% ipython --no-banner

In [1]: import numpy as np

In [2]: np.set_printoptions(precision=2, suppress=True, linewidth=160)

In [3]: J = np.load("test11.npy")

In [4]: J
Out[4]: 
array([[  0.94,   1.93,   3.96,   0.88,   4.97,   0.98],
       [ 49.89,  23.05,  39.08,  21.97, 103.09,  36.05],
       [ 50.12,  11.77,  15.9 ,  17.94,  81.85,  34.01],
       [ 35.19,   3.92,   2.15,  11.06,  48.92,  23.1 ],
       [ 45.82,   3.86,   0.13,  13.97,  62.03,  30.  ]])

In [5]: cov = J.T @ J

In [6]: print((J @ J.T).shape)
(5, 5)

In [7]: np.round(np.trace(cov), 2), np.round((J ** 2).sum(), 2)
Out[7]: (np.float64(39450.12), np.float64(39450.12))

In [8]: np.round(np.linalg.svd(J, compute_uv=False) ** 2, 2) + 0
Out[8]: array([38517.37,   932.65,     0.08,     0.02,     0.  ])

In [9]: print(np.allclose(cov, cov.T))
True

In [10]: np.diag(cov)
Out[10]: array([ 8339.72,   703.83,  1800.38,  1122.78, 23592.56,  3890.85])

In [11]: np.round(np.linalg.eigvalsh(cov)[::-1], 2) + 0
Out[11]: array([38517.37,   932.65,     0.08,     0.02,     0.  ,     0.  ])

In [12]: np.argsort(-np.linalg.norm(J, axis=0).round(6), kind="stable")[:3]
Out[12]: array([4, 0, 5])

In [13]: t3 = np.stack([J, 5 * J, J[::-1]])

In [14]: (t3 @ J.T).shape
Out[14]: (3, 5, 5)

In [15]: print(np.linalg.norm(t3, axis=(1, 2)))
[198.62 993.1  198.62]

In [16]: np.einsum("bij,cij->bc", t3, t3)
Out[16]: 
array([[ 39450.12, 197250.59,  27981.17],
       [197250.59, 986252.94, 139905.83],
       [ 27981.17, 139905.83,  39450.12]])

In [17]: print(t3.shape)
(3, 5, 6)

In [18]: rng = np.random.default_rng(291337)

In [19]: A = np.eye(6, dtype=int)[rng.permutation(6)]

In [20]: A
Out[20]: 
array([[1, 0, 0, 0, 0, 0],
       [0, 1, 0, 0, 0, 0],
       [0, 0, 0, 0, 0, 1],
       [0, 0, 0, 0, 1, 0],
       [0, 0, 0, 1, 0, 0],
       [0, 0, 1, 0, 0, 0]])

In [21]: x0 = np.array([2, 1, 2, 1, 1, 2])

In [22]: h = np.maximum(A @ x0, 0)

In [23]: np.tanh(A @ x0)
Out[23]: array([0.96, 0.76, 0.96, 0.76, 0.76, 0.96])

In [24]: print(np.flatnonzero(h > 1e-9))
[0 1 2 3 4 5]

In [25]: np.maximum(A @ (3 * x0), 0)
Out[25]: array([6, 3, 6, 3, 3, 6])

In [26]: u, r1 = J[1], J[0]

In [27]: round(float(u @ r1), 2)
Out[27]: 813.16

In [28]: np.round(u @ u, 2)
Out[28]: np.float64(16957.39)

In [29]: pr = (u @ r1) / (u @ u) * u

In [30]: r1 - pr
Out[30]: array([-1.45,  0.82,  2.09, -0.17,  0.03, -0.75])

In [31]: (r1 - pr) @ u
Out[31]: np.float64(0.0)

In [32]: np.round(np.linalg.norm(u + r1) ** 2 + np.linalg.norm(u - r1) ** 2, 2)
Out[32]: np.float64(34008.24)

In [33]: np.linalg.matrix_rank(np.outer(u, r1))
Out[33]: np.int64(1)

In [34]: np.round(np.linalg.det(A), 2)
Out[34]: np.float64(1.0)

In [35]: round(float(np.abs(np.linalg.eigvals(A)).max()), 2)
Out[35]: 1.0

In [36]: np.allclose(A, A.T)
Out[36]: True

In [37]: np.flatnonzero(np.linalg.matrix_power((A != 0) + (A.T != 0) + np.eye(6), 6)[1])
Out[37]: array([1])

In [38]: A @ A
Out[38]: 
array([[1, 0, 0, 0, 0, 0],
       [0, 1, 0, 0, 0, 0],
       [0, 0, 1, 0, 0, 0],
       [0, 0, 0, 1, 0, 0],
       [0, 0, 0, 0, 1, 0],
       [0, 0, 0, 0, 0, 1]])

In [39]: (A != 0).astype(int)
Out[39]: 
array([[1, 0, 0, 0, 0, 0],
       [0, 1, 0, 0, 0, 0],
       [0, 0, 0, 0, 0, 1],
       [0, 0, 0, 0, 1, 0],
       [0, 0, 0, 1, 0, 0],
       [0, 0, 1, 0, 0, 0]])

In [40]: np.sort(np.linalg.eigvals(A).real)
Out[40]: array([-1., -1.,  1.,  1.,  1.,  1.])

In [41]: M = np.array([[1.05, -0.92, -2.2, 4.42],
    ...:     [-1.17, 6.6, -0.13, -4.57],
    ...:     [-3.44, 13.34, 2.98, -15.55],
    ...:     [-2.68, 11.82, 1.36, -11.0],
    ...:     [1.68, -10.62, 0.33, 7.48],
    ...:     [0.21, 0.8, 0.13, -0.91],
    ...:     [2.94, -13.48, -2.26, 15.1],
    ...:     [1.29, -1.85, -3.03, 7.46],
    ...:     [-0.57, 5.71, 0.33, -5.12],
    ...:     [-2.13, 10.27, 1.12, -9.72],
    ...:     [2.31, -7.8, -2.78, 11.23],
    ...:     [-1.07, 0.95, 2.16, -5.29]])

In [42]: M
Out[42]: 
array([[  1.05,  -0.92,  -2.2 ,   4.42],
       [ -1.17,   6.6 ,  -0.13,  -4.57],
       [ -3.44,  13.34,   2.98, -15.55],
       [ -2.68,  11.82,   1.36, -11.  ],
       [  1.68, -10.62,   0.33,   7.48],
       [  0.21,   0.8 ,   0.13,  -0.91],
       [  2.94, -13.48,  -2.26,  15.1 ],
       [  1.29,  -1.85,  -3.03,   7.46],
       [ -0.57,   5.71,   0.33,  -5.12],
       [ -2.13,  10.27,   1.12,  -9.72],
       [  2.31,  -7.8 ,  -2.78,  11.23],
       [ -1.07,   0.95,   2.16,  -5.29]])

In [43]: d = np.linalg.norm(M[:, None] - M[None], axis=-1)

In [44]: d.mean(axis=1).argmax()
Out[44]: np.int64(6)

In [45]: print(np.linalg.matrix_rank(d ** 2))
6

In [46]: print(d[:5, :5])
[[ 0.   12.11 25.48 20.66 10.5 ]
 [12.11  0.   13.45  8.55 21.21]
 [25.48 13.45  0.    5.12 33.73]
 [20.66  8.55  5.12  0.   29.41]
 [10.5  21.21 33.73 29.41  0.  ]]
